$ ipython --no-banner

In [1]: import numpy as np

In [2]: np.set_printoptions(precision=1, suppress=True, linewidth=120)

In [3]: rd = lambda a: np.round(a, 1) + 0

In [4]: mat = np.load("run3.npy")

In [5]: mat
Out[5]: 
array([[ 0,  0,  0,  4],
       [ 0, 15,  0,  0],
       [ 0,  0,  0, 35],
       [15,  8,  7, 11],
       [ 6,  3,  0, 22],
       [15,  0, 11, 31],
       [ 0,  0,  0, 36],
       [16,  0, 14, 25],
       [10,  0,  9,  0],
       [ 0,  0,  3,  0],
       [33,  5, 25,  0]])

In [6]: cen = mat - mat.mean(axis=0)

In [7]: evecs = np.linalg.svd(cen)[2][:3]

In [8]: M2 = cen - cen @ evecs.T @ evecs

In [9]: np.linalg.norm(M2, axis=1).round(6).argmax()
Out[9]: np.int64(4)

In [10]: rd(np.linalg.norm(M2) / np.linalg.norm(cen))
Out[10]: np.float64(0.1)

In [11]: rd((cen @ evecs.T).std(axis=0))
Out[11]: array([15.1, 11.9,  4.3])

In [12]: cen = mat - mat.mean(axis=0)

In [13]: Uu, s, Vt = np.linalg.svd(cen, full_matrices=False)

In [14]: np.abs(Uu[:, 0]).argmax()
Out[14]: np.int64(10)

In [15]: rd(Vt[0] * np.sign(Vt[0, np.abs(Vt[0]).argmax()]))
Out[15]: array([-0.3, -0.1, -0.3,  0.9])

In [16]: np.abs(Vt[0]).argmax()
Out[16]: np.int64(3)

In [17]: np.linalg.matrix_rank(cen)
Out[17]: np.int64(4)

In [18]: (np.sign(Uu[:, 0]) == np.sign(Uu[0, 0])).astype(int)
Out[18]: array([1, 1, 0, 1, 0, 0, 0, 0, 1, 1, 1])

In [19]: rd(np.abs(Vt[-1]))
Out[19]: array([0.6, 0.2, 0.8, 0.1])

In [20]: rd(s ** 2 / (s ** 2).sum())
Out[20]: array([0.6, 0.4, 0. , 0. ])

In [21]: rd(cen.mean(axis=0))
Out[21]: array([0., 0., 0., 0.])

In [22]: rd(s)
Out[22]: array([50. , 39.5, 14.1,  4.8])

In [23]: m1 = np.load("layer16.npy")

In [24]: m1
Out[24]: 
array([[ 6.1,  1. , -1. ,  7. ],
       [-8. ,  3.1, -3. , -6. ],
       [ 9. ,  1. ,  2.1, -2. ],
       [ 6. ,  1. , -1. ,  7.1]])

In [25]: x = np.array([2, 1, 2, 2])

In [26]: y = m1 @ x

In [27]: y
Out[27]: array([ 25.2, -30.9,  19.2,  25.2])

In [28]: rd(np.linalg.solve(m1, m1[:, 0]))
Out[28]: array([1., 0., 0., 0.])

In [29]: rd(np.linalg.solve(m1.T, m1[0]))
Out[29]: array([1., 0., 0., 0.])

In [30]: rd(np.linalg.solve(m1, y + m1[:, 3]))
Out[30]: array([2., 1., 2., 3.])
